>>> import numpy as np
>>> np.set_printoptions(suppress=True, linewidth=120)
>>> def rd(a):
...     return np.round(a, 1) + 0
... 
>>> mat = np.load("dump.npy")
>>> print(mat)
[[0 0 1 0]
 [0 1 0 0]
 [0 0 0 1]
 [1 0 0 0]]
>>> x0 = np.array([-2, 3, 3, -3])
>>> print(mat.T @ (mat @ x0))
[-2  3  3 -3]
>>> print(rd(np.linalg.norm(x0)), rd(np.linalg.norm(mat @ x0)))
5.6 5.6
>>> print(rd(np.linalg.det(mat)))
1.0
>>> print([p for p in range(1, 25) if np.allclose(np.linalg.matrix_power(mat, p), np.eye(4))])
[3, 6, 9, 12, 15, 18, 21, 24]
>>> print(rd(np.sort(np.abs(np.degrees(np.angle(np.linalg.eigvals(mat)))))))
[  0.   0. 120. 120.]
>>> K = np.load("block6.npy")
>>> print(K)
[[ 7  7 -6  8]
 [ 8  7  7 -6]
 [-6  8  7  7]
 [ 7 -6  8  7]]
>>> x0 = np.array([5, -4, 5, 1])
>>> h = np.maximum(K @ x0, 0)
>>> print(K.T @ h)
[1070 -349 1135  496]
>>> print(np.maximum(K @ (3 * x0), 0))
[  0 123   0 318]
>>> x0 = np.array([-5, -2, -4, -5])
>>> target = K @ x0
>>> print(target)
[-65 -52 -49 -90]
>>> print(rd(np.linalg.solve(K.T, K[1])))
[0. 1. 0. 0.]
>>> print(rd(np.linalg.solve(K, -1 * target)))
[5. 2. 4. 5.]
>>> print(rd(np.linalg.solve(K, K[:, 0])))
[1. 0. 0. 0.]
>>> print(rd(np.linalg.solve(K, target)))
[-5. -2. -4. -5.]
>>> data = np.loadtxt("arr.csv", delimiter=",")
>>> print(data)
[[ 0.  0.  0.  0.  0.]
 [-1. -3.  2. -2. -3.]
 [ 0. -2.  2. -1. -2.]
 [ 0.  0.  0.  0.  0.]
 [ 0. -2.  2. -1. -2.]
 [ 1.  3.  1.  1. -1.]
 [ 2.  1.  1. -2.  3.]
 [ 0.  0.  0.  0.  0.]
 [ 3.  2.  1. -1.  4.]
 [ 4.  6.  2. -4.  4.]
 [ 1.  0.  2. -4.  0.]
 [ 3.  2.  4. -2.  0.]
 [ 2.  1.  1. -2.  3.]]
>>> B = np.array([[0, 3, 0], [0, 2, 2], [0, 0, 0], [0, 3, 1], [3, 0, 2]])
>>> print(np.einsum("ij,ij->i", data, data))
[ 0. 27. 13.  0. 13. 13. 19.  0. 31. 88. 21. 33. 19.]
>>> print(data @ B)
[[  0.   0.   0.]
 [ -9. -15. -14.]
 [ -6.  -7.  -9.]
 [  0.   0.   0.]
 [ -6.  -7.  -9.]
 [ -3.  12.   5.]
 [  9.   2.   6.]
 [  0.   0.   0.]
 [ 12.  10.  11.]
 [ 12.  12.  16.]
 [  0.  -9.  -4.]
 [  0.   7.   2.]
 [  9.   2.   6.]]
>>> print(np.vstack([data, B.T]).shape)
(16, 5)
>>> print(np.einsum("ik,kj->ij", data, B))
[[  0.   0.   0.]
 [ -9. -15. -14.]
 [ -6.  -7.  -9.]
 [  0.   0.   0.]
 [ -6.  -7.  -9.]
 [ -3.  12.   5.]
 [  9.   2.   6.]
 [  0.   0.   0.]
 [ 12.  10.  11.]
 [ 12.  12.  16.]
 [  0.  -9.  -4.]
 [  0.   7.   2.]
 [  9.   2.   6.]]
>>> print(B.T @ data.T)
[[  0.  -9.  -6.   0.  -6.  -3.   9.   0.  12.  12.   0.   0.   9.]
 [  0. -15.  -7.   0.  -7.  12.   2.   0.  10.  12.  -9.   7.   2.]
 [  0. -14.  -9.   0.  -9.   5.   6.   0.  11.  16.  -4.   2.   6.]]
>>> print(np.linalg.matrix_rank(np.vstack([data, B.T])))
5
>>> print(rd(data.mean(axis=0)))
[ 1.2  0.6  1.4 -1.4  0.5]
>>> print(np.unravel_index(np.abs(data).argmax(), data.shape))
(np.int64(9), np.int64(1))
>>> print(np.linalg.matrix_rank(data))
5
>>> print(data - data[0])
[[ 0.  0.  0.  0.  0.]
 [-1. -3.  2. -2. -3.]
 [ 0. -2.  2. -1. -2.]
 [ 0.  0.  0.  0.  0.]
 [ 0. -2.  2. -1. -2.]
 [ 1.  3.  1.  1. -1.]
 [ 2.  1.  1. -2.  3.]
 [ 0.  0.  0.  0.  0.]
 [ 3.  2.  1. -1.  4.]
 [ 4.  6.  2. -4.  4.]
 [ 1.  0.  2. -4.  0.]
 [ 3.  2.  4. -2.  0.]
 [ 2.  1.  1. -2.  3.]]
>>> print(np.diff(data, axis=0))
[[-1. -3.  2. -2. -3.]
 [ 1.  1.  0.  1.  1.]
 [ 0.  2. -2.  1.  2.]
 [ 0. -2.  2. -1. -2.]
 [ 1.  5. -1.  2.  1.]
 [ 1. -2.  0. -3.  4.]
 [-2. -1. -1.  2. -3.]
 [ 3.  2.  1. -1.  4.]
 [ 1.  4.  1. -3.  0.]
 [-3. -6.  0.  0. -4.]
 [ 2.  2.  2.  2.  0.]
 [-1. -1. -3.  0.  3.]]
>>> print(rd(np.linalg.norm(data)))
16.6
>>> print(data.sum(axis=0))
[ 15.   8.  18. -18.   6.]
>>> print(rd(np.linalg.svd(data, compute_uv=False)))
[13.5  8.2  4.6  2.6  0.2]
>>> G = np.cov(data, rowvar=False)
>>> print(rd(np.polyfit(data[:, 1], data[:, 2], 1)))
[0.  1.4]
>>> print(np.argwhere(np.triu(np.abs(np.corrcoef(data.T)) > 0.8, 1)))
[[0 1]
 [0 4]]
>>> print(G.shape)
(5, 5)
>>> A = np.array([[0, 0, 0, 0, 0, 0, 0],
...     [0, 2, 0, 0, 0, 1, 2],
...     [0, 0, -2, -3, 0, 0, 0],
...     [0, 0, -2, 1, -2, 0, 0],
...     [0, 0, -3, -1, 0, 0, 0],
...     [0, -3, 0, 0, 0, -3, -1],
...     [0, -1, 0, 0, 0, 3, 2]])
>>> print(np.linalg.lstsq(A[:-1].T, A[-1])[2])
5
>>> print(np.unique(A.round(6), axis=0).shape)
(7, 7)
>>> Xc = data - data.mean(axis=0)
>>> V = np.linalg.svd(Xc)[2][:4]
>>> B = Xc - Xc @ V.T @ V
>>> print(rd(np.cov(Xc @ V.T, rowvar=False)))
[[11.8  0.   0.   0. ]
 [ 0.   2.7  0.   0. ]
 [ 0.   0.   1.7  0. ]
 [ 0.   0.   0.   0.5]]
>>> print(rd(np.linalg.norm(B) / np.linalg.norm(Xc)))
0.0
>>> print(rd(np.diag(V.T @ V)))
[0.5 1.  0.7 1.  0.9]
>>> print(np.linalg.norm(B, axis=1).round(6).argmax())
10
>>> print(np.argsort(-np.linalg.norm(A, axis=0).round(6), kind="stable")[:3])
[5 2 1]
>>> print(np.linalg.cond(A) > 100)
True
>>> F = np.array([[0, 2, 2],
...     [0, 0, 2],
...     [3, 3, 2],
...     [1, 1, 3],
...     [2, 1, 0],
...     [2, 2, 0],
...     [1, 0, 2],
...     [0, 2, 8]])
>>> x0 = np.array([-1, -5, -2])
>>> target = F @ x0
>>> print(rd(np.linalg.solve(F.T @ F, F.T @ target)))
[-1. -5. -2.]
>>> print(rd(np.linalg.lstsq(F, target)[0]))
[-1. -5. -2.]
>>> rng = np.random.default_rng(7)
>>> target = target + 0.1 * rng.normal(size=8)
>>> print(rd(target))
[-14.   -4.  -22.  -12.1  -7.  -12.1  -5.  -25.9]
>>> beta, *_ = np.linalg.lstsq(F, target)
>>> print([round(float(np.linalg.norm(np.linalg.solve(F.T @ F + lam * np.eye(3), F.T @ target))), 2) for lam in (0, 1, 10, 100)])
[5.48, 5.08, 4.06, 2.03]
>>> print(beta.round())
[-1. -5. -2.]
>>> print(rd(F.T @ (target - F @ beta)))
[0. 0. 0.]
>>> feats = np.loadtxt("sample16.csv", delimiter=",")
>>> print(rd(feats))
[[ 0.   0.   0.   0.  -0.1  0. ]
 [ 0.   0.   0.   0.  -0.1  0. ]
 [ 0.   0.   0.2 -0.2  0.3  0.1]
 [ 0.   0.  -0.2  0.2 -0.3 -0.1]
 [-0.1 -0.1  0.3 -0.3  0.4  0.2]
 [ 0.   0.   0.1 -0.1  0.2  0.1]]
>>> print(np.linalg.matrix_rank(feats, rtol=0.1))
1
>>> print(np.argsort(-np.linalg.norm(feats, axis=0).round(6), kind="stable")[:3])
[4 2 3]
>>> print(rd(np.linalg.norm(feats, 2) / np.linalg.norm(feats)))
1.0
>>> vals, V = np.linalg.eigh(feats)
>>> x0 = np.array([2, 4, 3, 5, 3, 4])
>>> print((np.sign(V[:, -1].round(6)) == np.sign(V[0, -1].round(6))).astype(int))
[1 1 0 1 0 0]
>>> print(rd(x0 @ feats @ x0 / (x0 @ x0)), rd(vals[0]), rd(vals[-1]))
0.0 0.0 1.0
>>> print(rd(V * np.abs(vals) @ V.T))
[[ 0.   0.   0.   0.  -0.1  0. ]
 [ 0.   0.   0.   0.  -0.1  0. ]
 [ 0.   0.   0.2 -0.2  0.3  0.1]
 [ 0.   0.  -0.2  0.2 -0.3 -0.1]
 [-0.1 -0.1  0.3 -0.3  0.4  0.2]
 [ 0.   0.   0.1 -0.1  0.2  0.1]]
>>> x0 = np.array([-2, -1, -2, -1, -1, -1])
>>> h = np.maximum(feats @ x0, 0)
>>> print(rd(feats * (h > 1e-9)[:, None]))
[[ 0.   0.   0.   0.  -0.1  0. ]
 [ 0.   0.   0.   0.  -0.1  0. ]
 [ 0.   0.   0.   0.   0.   0. ]
 [ 0.   0.  -0.2  0.2 -0.3 -0.1]
 [ 0.   0.   0.   0.   0.   0. ]
 [ 0.   0.   0.   0.   0.   0. ]]
>>> print(rd(np.maximum(feats @ x0, 0) - np.maximum(-feats @ x0, 0)))
[ 0.1  0.1 -0.5  0.5 -0.8 -0.3]
>>> print(rd(h))
[0.1 0.1 0.  0.5 0.  0. ]
>>> B = np.array([[-2, 2, -7, -5, 6, 8],
...     [-2, 9, 7, -5, 6, 6],
...     [0, 1, 4, 5, -3, -2],
...     [-5, -3, 6, 3, 0, 8],
...     [2, 1, 6, -9, 5, 2],
...     [9, -2, -5, -2, 5, 4]])
>>> X = np.tril(B)
>>> print(X)
[[-2  0  0  0  0  0]
 [-2  9  0  0  0  0]
 [ 0  1  4  0  0  0]
 [-5 -3  6  3  0  0]
 [ 2  1  6 -9  5  0]
 [ 9 -2 -5 -2  5  4]]
>>> t = np.radians(15)
>>> Rm = np.eye(6)
>>> Rm[4, 4] = Rm[0, 0] = np.cos(t)
>>> Rm[4, 0], Rm[0, 4] = -np.sin(t), np.sin(t)
>>> print(rd(Rm))
[[ 1.   0.   0.   0.   0.3  0. ]
 [ 0.   1.   0.   0.   0.   0. ]
 [ 0.   0.   1.   0.   0.   0. ]
 [ 0.   0.   0.   1.   0.   0. ]
 [-0.3  0.   0.   0.   1.   0. ]
 [ 0.   0.   0.   0.   0.   1. ]]
>>> B = X @ Rm.T
>>> print(rd(np.abs(B - X).max(axis=0)))
[1.2 0.  0.  0.  2.5 0. ]
>>> print(rd(np.linalg.svd(X, compute_uv=False)), rd(np.linalg.svd(B, compute_uv=False)))
[14.8 12.2  9.9  4.1  2.4  0.3] [14.8 12.2  9.9  4.1  2.4  0.3]
>>> print(np.allclose(np.linalg.norm(X, axis=1), np.linalg.norm(B, axis=1)))
True
>>> print(rd(B))
[[-1.9  0.   0.   0.   0.5  0. ]
 [-1.9  9.   0.   0.   0.5  0. ]
 [ 0.   1.   4.   0.   0.   0. ]
 [-4.8 -3.   6.   3.   1.3  0. ]
 [ 3.2  1.   6.  -9.   4.3  0. ]
 [10.  -2.  -5.  -2.   2.5  4. ]]
>>> print(rd(np.linalg.det(X)))
-4320.0
>>> print(np.trace(X))
23
>>> print((X - X.T) / 2)
[[ 0.   1.   0.   2.5 -1.  -4.5]
 [-1.   0.  -0.5  1.5 -0.5  1. ]
 [ 0.   0.5  0.  -3.  -3.   2.5]
 [-2.5 -1.5  3.   0.   4.5  1. ]
 [ 1.   0.5  3.  -4.5  0.  -2.5]
 [ 4.5 -1.  -2.5 -1.   2.5  0. ]]
>>> print(X @ X)
[[  4   0   0   0   0   0]
 [-14  81   0   0   0   0]
 [ -2  13  16   0   0   0]
 [  1 -30  42   9   0   0]
 [ 49  47   0 -72  25   0]
 [ 42 -20 -22 -59  45  16]]
>>> print(np.linalg.matrix_rank(X - X[0, 0] * np.eye(6)))
5
>>> print(np.prod(np.diag(X)), rd(np.linalg.det(X)))
-4320 -4320.0
>>> q, V = np.linalg.qr(X[:, :3])[0], np.linalg.qr(X[:, 3:])[0]
>>> sv = np.linalg.svd(q.T @ V, compute_uv=False)
>>> print(rd(sv))
[1.  0.9 0.4]
>>> print((sv > 0.9).sum())
1
>>> print(rd(np.degrees(np.arccos(sv.clip(0, 1)))))
[10.  28.9 67.6]
>>> arr = np.array([[1.2, -1.0, -1.2, 0.5, 1.3, -0.1, -0.2, -0.6],
...     [-1.0, -1.1, -0.6, 1.3, -0.2, 0.2, 0.8, -1.0],
...     [-1.0, -1.1, -0.5, 1.3, -0.3, 0.3, 1.0, -1.0],
...     [-1.7, -0.8, -1.3, -0.2, 0.3, 0.1, -0.3, -1.0],
...     [1.8, 0.3, -0.7, 1.7, 1.4, -0.4, 0.9, 0.3],
...     [0.5, 1.9, 0.7, -1.1, 0.6, -0.2, -0.6, 0.0]])
>>> left, sv, VT = np.linalg.svd(arr, full_matrices=False)
>>> print(rd(np.abs(VT[0])))
[0.3 0.6 0.4 0.5 0.  0.1 0.3 0.3]
>>> print(rd(left.T @ left))
[[1. 0. 0. 0. 0. 0.]
 [0. 1. 0. 0. 0. 0.]
 [0. 0. 1. 0. 0. 0.]
 [0. 0. 0. 1. 0. 0.]
 [0. 0. 0. 0. 1. 0.]
 [0. 0. 0. 0. 0. 1.]]
>>> print(np.abs(left[:, 0]).round(6).argmax())
2
>>> print(rd(left.T @ arr @ VT.T))
[[4.5 0.  0.  0.  0.  0. ]
 [0.  3.7 0.  0.  0.  0. ]
 [0.  0.  2.1 0.  0.  0. ]
 [0.  0.  0.  1.4 0.  0. ]
 [0.  0.  0.  0.  0.7 0. ]
 [0.  0.  0.  0.  0.  0.1]]
>>> print((sv > 1e-8).sum())
6
